>>> import numpy as np
>>> np.set_printoptions(precision=3, suppress=True, linewidth=120, legacy="1.25")
>>> def rd(a):
...     return np.round(a, 3) + 0
... 
>>> data = np.load("run12.npy")
>>> data
array([[4, 0, 0, 0],
       [0, 3, 0, 0],
       [0, 0, 1, 0],
       [0, 0, 0, 2]])
>>> rd(np.linalg.norm(data, axis=0))
array([4., 3., 1., 2.])
>>> rd(np.linalg.norm(data, "nuc"))
10.0
>>> print(rd(np.linalg.norm(data) ** 2 / np.linalg.norm(data, 2) ** 2))
1.875
>>> rd(np.linalg.norm(data, axis=1))
array([4., 3., 1., 2.])
>>> rd(np.linalg.norm(data[2] - data[1]))
3.162
>>> rd(np.linalg.norm(data, 1)), rd(np.linalg.norm(data, np.inf))
(4.0, 4.0)
>>> A = np.load("arr.npy")
>>> A
array([[3, 3, 3],
       [3, 6, 6],
       [3, 6, 9]])
>>> vals, V = np.linalg.eigh(A)
>>> rd(vals)
array([ 0.924,  1.929, 15.147])
>>> rd(V.T @ A @ V)
array([[ 0.924,  0.   ,  0.   ],
       [ 0.   ,  1.929,  0.   ],
       [ 0.   ,  0.   , 15.147]])
>>> rd(vals.sum()), np.trace(A)
(18.0, 18)
>>> rd(np.linalg.eigvalsh(A + -2 * np.eye(3)))
array([-1.076, -0.071, 13.147])
>>> np.einsum("ij,ji->", A, A)
234
>>> rd(np.linalg.det(A[::-1]))
-27.0
>>> rd(np.linalg.eigvals(A).sum().real)
18.0
>>> rd(np.poly(A))
array([  1., -18.,  45., -27.])
>>> Q = A.astype(float).copy()
>>> for j in range(3):
...     Q[:, j] -= Q[:, :j] @ (Q[:, :j].T @ Q[:, j])
...     Q[:, j] /= np.linalg.norm(Q[:, j])
... 
>>> rd(Q)
array([[ 0.577, -0.816,  0.   ],
       [ 0.577,  0.408, -0.707],
       [ 0.577,  0.408,  0.707]])
>>> vals, V = np.linalg.eig(A)
>>> rd(np.sort(np.linalg.eigvals(np.linalg.inv(A))))
array([0.066, 0.518, 1.082])
>>> print(rd(A @ V[:, 0] - vals[0] * V[:, 0]))
[0. 0. 0.]
>>> print(rd(np.sort(np.linalg.eigvals(A @ A))))
[  0.854   3.722 229.424]
>>> vec = np.ones(3)
>>> for _ in range(6):
...     vec = A @ vec
...     vec /= np.linalg.norm(vec)
...     print(round(vec @ A @ vec, 3))
... 
15.129
15.146
15.147
15.147
15.147
15.147
>>> print(rd(vec))
[0.328 0.591 0.737]
>>> X = np.load("layer3.npy")
>>> X
array([[-2, -1,  0],
       [ 1,  2,  3],
       [ 4,  5,  6],
       [ 7,  8,  9]])
>>> rng = np.random.default_rng(3315)
>>> other = X + rng.integers(-2, 3, (4, 2)) @ rng.integers(-2, 3, (2, 3))
>>> other
array([[-1, -1, -1],
       [ 3,  2,  3],
       [ 4,  5,  4],
       [ 5,  8,  9]])
>>> np.abs(other - X).sum(axis=1)
array([2, 2, 2, 2])
>>> other - X
array([[ 1,  0, -1],
       [ 2,  0,  0],
       [ 0,  0, -2],
       [-2,  0,  0]])
>>> np.linalg.matrix_rank(other - X, tol=1e-8)
2
>>> Q, R = np.linalg.qr(data)
>>> np.trace(Q @ Q.T)
4.0
>>> R
array([[4., 0., 0., 0.],
       [0., 3., 0., 0.],
       [0., 0., 1., 0.],
       [0., 0., 0., 2.]])
>>> Q.T @ Q
array([[1., 0., 0., 0.],
       [0., 1., 0., 0.],
       [0., 0., 1., 0.],
       [0., 0., 0., 1.]])
>>> np.abs(np.diag(R))
array([4., 3., 1., 2.])
>>> Q.shape, R.shape
((4, 4), (4, 4))
>>> arr = np.array([[0.0, 0.0, 0.0, 1.0],
...     [0.0, 0.0, 0.0, 1.0],
...     [0.0, 0.0, 0.0, 0.0],
...     [1.0, 1.0, 0.0, 0.0]])
>>> rd(arr @ np.linalg.pinv(arr) @ arr)
array([[0., 0., 0., 1.],
       [0., 0., 0., 1.],
       [0., 0., 0., 0.],
       [1., 1., 0., 0.]])
>>> rd(np.trace(np.linalg.pinv(arr) @ arr))
2.0
>>> np.unique(arr.round(6), axis=0).shape
(3, 4)
>>> E = np.load("mat.npy")
>>> E
array([[ 0.2, -1.2, -0.6, -2.2],
       [-0.9,  2.4, -0.2, -0.8],
       [ 1.3, -0.3, -0.8,  0.8],
       [-1.4,  2.1, -0.3,  2.2]])
>>> u = np.array([0, 1, 1, 1])
>>> other = E + np.outer(u, np.eye(4)[3])
>>> np.linalg.matrix_rank(other - E)
1
>>> rd(other)
array([[ 0.2, -1.2, -0.6, -2.2],
       [-0.9,  2.4, -0.2,  0.2],
       [ 1.3, -0.3, -0.8,  1.8],
       [-1.4,  2.1, -0.3,  3.2]])
>>> rd(np.linalg.det(other) / np.linalg.det(E)), rd(1 + np.linalg.solve(E, u)[3])
(1.05, 1.05)
>>> z = rng.permutation(4)
>>> z
array([0, 2, 1, 3])
>>> other = E[z][:, z]
>>> rd(np.sort(np.abs(np.linalg.eigvals(other))))
array([1.245, 1.245, 2.778, 2.778])
>>> print(np.allclose(other, E))
False
>>> np.trace(other)
4.0
>>> np.diag(other)
array([ 0.2, -0.8,  2.4,  2.2])
>>> rd(np.linalg.det(other)), rd(np.linalg.det(E[z]))
(11.968, -11.968)
>>> def softmax(z):
...     e = np.exp(z - z.max(axis=-1, keepdims=True))
...     return e / e.sum(axis=-1, keepdims=True)
... 
>>> rd(softmax(E).sum(axis=1))
array([1., 1., 1., 1.])
>>> rd(softmax(10 * E[2]))
array([0.993, 0.   , 0.   , 0.007])
>>> att = E @ E.T / np.sqrt(4)
>>> rd(softmax(att)[2] @ E)
array([ 0.738,  0.025, -0.687,  0.563])
>>> rd(np.linalg.det(E.T))
11.968
>>> rd(np.linalg.det(2 * E)), rd(np.linalg.det(E))
(191.491, 11.968)
>>> np.einsum("ij,ji->", E, E)
14.32
>>> K = np.load("m.npy")
>>> K
array([[-0.07, -0.06,  0.55, -0.31],
       [-0.56,  2.9 ,  0.11, -1.7 ],
       [ 0.01,  0.64, -0.88,  0.19],
       [-0.02,  1.06, -1.21,  0.16]])
>>> U, s, Vt = np.linalg.svd(K)
>>> V = Vt[:(s > 1e-8).sum()]
>>> vec = K[3] + 2 * K[0] + rng.integers(2) * np.eye(4)[3]
>>> rd(vec)
array([-0.16,  0.94, -0.11,  0.54])
>>> print(np.allclose(V.T @ V @ vec, vec))
False
>>> rd(V.T @ V)
array([[ 0.033, -0.118, -0.073,  0.112],
       [-0.118,  0.8  , -0.215, -0.316],
       [-0.073, -0.215,  0.766, -0.358],
       [ 0.112, -0.316, -0.358,  0.401]])
>>> np.linalg.matrix_rank(np.vstack([K, vec]))
3
>>> other = np.array([[1, 1], [1, -1]])
>>> m1 = np.kron(other, np.kron(other, other))[rng.permutation(8)][:3]
>>> m1
array([[ 1,  1,  1,  1,  1,  1,  1,  1],
       [ 1,  1, -1, -1, -1, -1,  1,  1],
       [ 1, -1, -1,  1,  1, -1, -1,  1]])
>>> vec = np.array([0, 0, 2, 1, 3, 1, 3, 3])
>>> a = np.maximum(m1 @ vec, 0)
>>> print(np.maximum(m1 @ (3 * vec), 0))
[39  0  3]
>>> U, s, Vt = np.linalg.svd(m1, full_matrices=False)
>>> rd(s)
array([2.828, 2.828, 2.828])
>>> np.allclose(U * s @ Vt, m1)
True
>>> rd(Vt @ Vt.T)
array([[1., 0., 0.],
       [0., 1., 0.],
       [0., 0., 1.]])
>>> print((s > 1e-8).sum())
3
>>> rd(U.T @ U)
array([[1., 0., 0.],
       [0., 1., 0.],
       [0., 0., 1.]])
>>> U.shape, s.shape, Vt.shape
((3, 3), (3,), (3, 8))
>>> u = np.array([3, 0, 2, -2])
>>> W0 = u[np.abs(np.subtract.outer(np.arange(4), np.arange(4)))]
>>> W0
array([[ 3,  0,  2, -2],
       [ 0,  3,  0,  2],
       [ 2,  0,  3,  0],
       [-2,  2,  0,  3]])
>>> vals, V = np.linalg.eigh(W0)
>>> vec = np.array([1, 2, 0, 3])
>>> print(rd(vec @ W0 @ vec / (vec @ vec)), rd(vals[0]), rd(vals[-1]))
3.857 -0.236 6.236
>>> (np.sign(V[:, -1].round(6)) == np.sign(V[0, -1].round(6))).astype(int)
array([1, 0, 1, 0])
>>> rd(V * np.maximum(vals, 0) @ V.T)
array([[ 3.085, -0.053,  1.947, -1.915],
       [-0.053,  3.033,  0.033,  1.947],
       [ 1.947,  0.033,  3.033, -0.053],
       [-1.915,  1.947, -0.053,  3.085]])
>>> print(rd(V * np.abs(vals) @ V.T))
[[ 3.171 -0.106  1.894 -1.829]
 [-0.106  3.065  0.065  1.894]
 [ 1.894  0.065  3.065 -0.106]
 [-1.829  1.894 -0.106  3.171]]
>>> other = W0 / np.linalg.norm(W0, axis=1, keepdims=True)
>>> cov = other @ other.T
>>> (cov - 2 * np.eye(4)).round(6).argmax(axis=1)
array([2, 3, 0, 1])
>>> rd(np.linalg.norm(other, axis=1))
array([1., 1., 1., 1.])
>>> (np.abs(cov) > 0.9).astype(int)
array([[1, 0, 0, 0],
       [0, 1, 0, 0],
       [0, 0, 1, 0],
       [0, 0, 0, 1]])
>>> Q, V = np.linalg.qr(W0[:, :1])[0], np.linalg.qr(W0[:, 1:])[0]
>>> s = np.linalg.svd(Q.T @ V, compute_uv=False)
>>> rd(np.linalg.norm(Q @ Q.T - V @ V.T, 2))
1.0
>>> (s > 0.9).sum()
1
>>> Q = W0.astype(float).copy()
>>> for j in range(4):
...     Q[:, j] -= Q[:, :j] @ (Q[:, :j].T @ Q[:, j])
...     Q[:, j] /= np.linalg.norm(Q[:, j])
... 
>>> rd(Q.T @ Q)
array([[1., 0., 0., 0.],
       [0., 1., 0., 0.],
       [0., 0., 1., 0.],
       [0., 0., 0., 1.]])
>>> vals, V = np.linalg.eigh(W0)
>>> rd(V.T @ V)
array([[1., 0., 0., 0.],
       [0., 1., 0., 0.],
       [0., 0., 1., 0.],
       [0., 0., 0., 1.]])
>>> rd(np.abs(V[:, -1]))
array([0.602, 0.372, 0.372, 0.602])
